$ python -q
>>> import numpy as np
>>> np.set_printoptions(precision=1, suppress=True, linewidth=200)
>>> mat = np.load("case8.npy")
>>> mat
array([[ 5.,  2., -2., -2.],
       [-5., -5.,  5.,  0.],
       [-5., -8.,  8., -2.],
       [ 0.,  0.,  0.,  5.]])
>>> def softmax(z):
...     e = np.exp(z - z.max(axis=-1, keepdims=True))
...     return e / e.sum(axis=-1, keepdims=True)
... 
>>> softmax(mat).sum(axis=1)
array([1., 1., 1., 1.])
>>> np.round(softmax(mat[1]), 1) + 0
array([0., 0., 1., 0.])
>>> np.round(softmax(mat[1] + 3), 1) + 0
array([0., 0., 1., 0.])
>>> np.round(softmax(10 * mat[1]), 1) + 0
array([0., 0., 1., 0.])
>>> S = mat @ mat.T / np.sqrt(4)
>>> np.round(softmax(S), 1) + 0
array([[1., 0., 0., 0.],
       [0., 0., 1., 0.],
       [0., 0., 1., 0.],
       [0., 0., 0., 1.]])
>>> softmax(S).round(6).argmax(axis=1)
array([0, 2, 2, 3])
>>> softmax(S)[1] @ mat
array([-5., -8.,  8., -2.])
>>> np.round(softmax(S + np.triu(np.full(S.shape, -np.inf), 1)), 1) + 0
array([[1., 0., 0., 0.],
       [0., 1., 0., 0.],
       [0., 0., 1., 0.],
       [0., 0., 0., 1.]])
>>> u, r1 = mat[3], mat[1]
>>> u @ u
np.float64(25.0)
>>> pr = (u @ r1) / (u @ u) * u
>>> r1 - pr
array([-5., -5.,  5.,  0.])
>>> W0 = np.load("data.npy")
>>> W0
array([[ 16,   4,   8,   0,  20,   4,  12,   0, -12,  16,   8],
       [  4,   1,   2,   0,   5,   1,   3,   0,  -3,   4,   2],
       [  8,   2,   4,   0,  10,   2,   6,   0,  -6,   8,   4],
       [  0,   0,   0,   0,   0,   0,   0,   0,   0,   0,   0],
       [ 20,   5,  10,   0,  25,   5,  15,   0, -15,  20,  10],
       [  4,   1,   2,   0,   5,   1,   3,   0,  -3,   4,   2],
       [ 12,   3,   6,   0,  15,   3,   9,   0,  -9,  12,   6],
       [  0,   0,   0,   0,   0,   0,   0,   0,   0,   0,   0],
       [-12,  -3,  -6,   0, -15,  -3,  -9,   0,   9, -12,  -6],
       [ 16,   4,   8,   0,  20,   4,  12,   0, -12,  16,   8],
       [  8,   2,   4,   0,  10,   2,   6,   0,  -6,   8,   4]])
>>> blk = np.stack([W0, -2 * W0, W0[::-1]])
>>> np.linalg.norm(blk, axis=(1, 2))
array([ 85., 170.,  85.])
>>> np.linalg.matrix_rank(blk)
array([1, 1, 1])
>>> blk.shape
(3, 11, 11)
>>> W0 @ np.linalg.pinv(W0) @ W0
array([[ 16.,   4.,   8.,   0.,  20.,   4.,  12.,   0., -12.,  16.,   8.],
       [  4.,   1.,   2.,   0.,   5.,   1.,   3.,   0.,  -3.,   4.,   2.],
       [  8.,   2.,   4.,   0.,  10.,   2.,   6.,   0.,  -6.,   8.,   4.],
       [  0.,   0.,   0.,   0.,   0.,   0.,   0.,   0.,   0.,   0.,   0.],
       [ 20.,   5.,  10.,   0.,  25.,   5.,  15.,   0., -15.,  20.,  10.],
       [  4.,   1.,   2.,   0.,   5.,   1.,   3.,   0.,  -3.,   4.,   2.],
       [ 12.,   3.,   6.,   0.,  15.,   3.,   9.,   0.,  -9.,  12.,   6.],
       [  0.,   0.,   0.,   0.,   0.,   0.,   0.,   0.,   0.,   0.,   0.],
       [-12.,  -3.,  -6.,   0., -15.,  -3.,  -9.,   0.,   9., -12.,  -6.],
       [ 16.,   4.,   8.,   0.,  20.,   4.,  12.,   0., -12.,  16.,   8.],
       [  8.,   2.,   4.,   0.,  10.,   2.,   6.,   0.,  -6.,   8.,   4.]])
>>> np.abs(np.diag(np.linalg.qr(W0)[1])) > 1e-9
array([ True, False, False, False, False, False, False, False, False, False, False])
>>> J = np.loadtxt("m.csv", delimiter=",")
>>> J
array([[-1.8, -2.2, -1.2, -3.4, -0.2, -2. ],
       [-0.1,  1.5,  1.7,  2.8,  3. , -1.7],
       [-3.6,  0. , -0.4,  1.4,  1.5,  2.7],
       [ 1.8, -0.1,  1.1,  1.1, -1.9, -4. ],
       [-1.3, -2. ,  3.6,  2.4,  0.1, -0.8],
       [ 0.7,  0.1,  1. , -2.3, -2.3, -3.6],
       [-0.5,  0.7,  1.8, -1.9,  4.2,  0.5],
       [-4.3,  0.3,  0.1, -2.4,  0.7, -0.6],
       [ 2.8, -1. , -0.3,  2.1,  2.4,  2.5],
       [-0.1,  3.5, -3. ,  0.4,  0. , -1.9],
       [-0.5, -1.3, -1.8, -0.5, -4.4, -0.3],
       [ 4.4,  1.5, -1.2, -1. , -0.8, -0.5],
       [ 0.4,  1. , -0.4, -0.1,  3.6, -3.3],
       [-1. ,  0.4,  1.1,  0.2,  4.8,  0. ],
       [ 2.8,  0.6, -3.8,  1.1,  0.2, -1.3],
       [ 4.4,  1.6,  0.3, -1.3,  0.9,  1. ],
       [ 1.6,  0.6,  0.3,  3.3, -0.6,  3.2],
       [-3.5, -2.7, -1. , -1. , -0.8, -1.8],
       [-1.6, -3. ,  2. ,  2.9, -1. , -0.2],
       [ 2.7,  1.3, -1.3,  3.1, -0.8, -2.2],
       [-0.8,  0.4, -3.5, -1.2, -2.2,  2.4]])
>>> proj = J @ np.linalg.solve(J.T @ J, J.T)
>>> np.round(proj @ J[:, 1], 1) + 0
array([-2.2,  1.5,  0. , -0.1, -2. ,  0.1,  0.7,  0.3, -1. ,  3.5, -1.3,  1.5,  1. ,  0.4,  0.6,  1.6,  0.6, -2.7, -3. ,  1.3,  0.4])
>>> round(float(np.trace(proj)), 1)
6.0
>>> np.allclose(proj @ proj, proj)
True
>>> np.linalg.matrix_rank(np.eye(21) - proj)
np.int64(15)
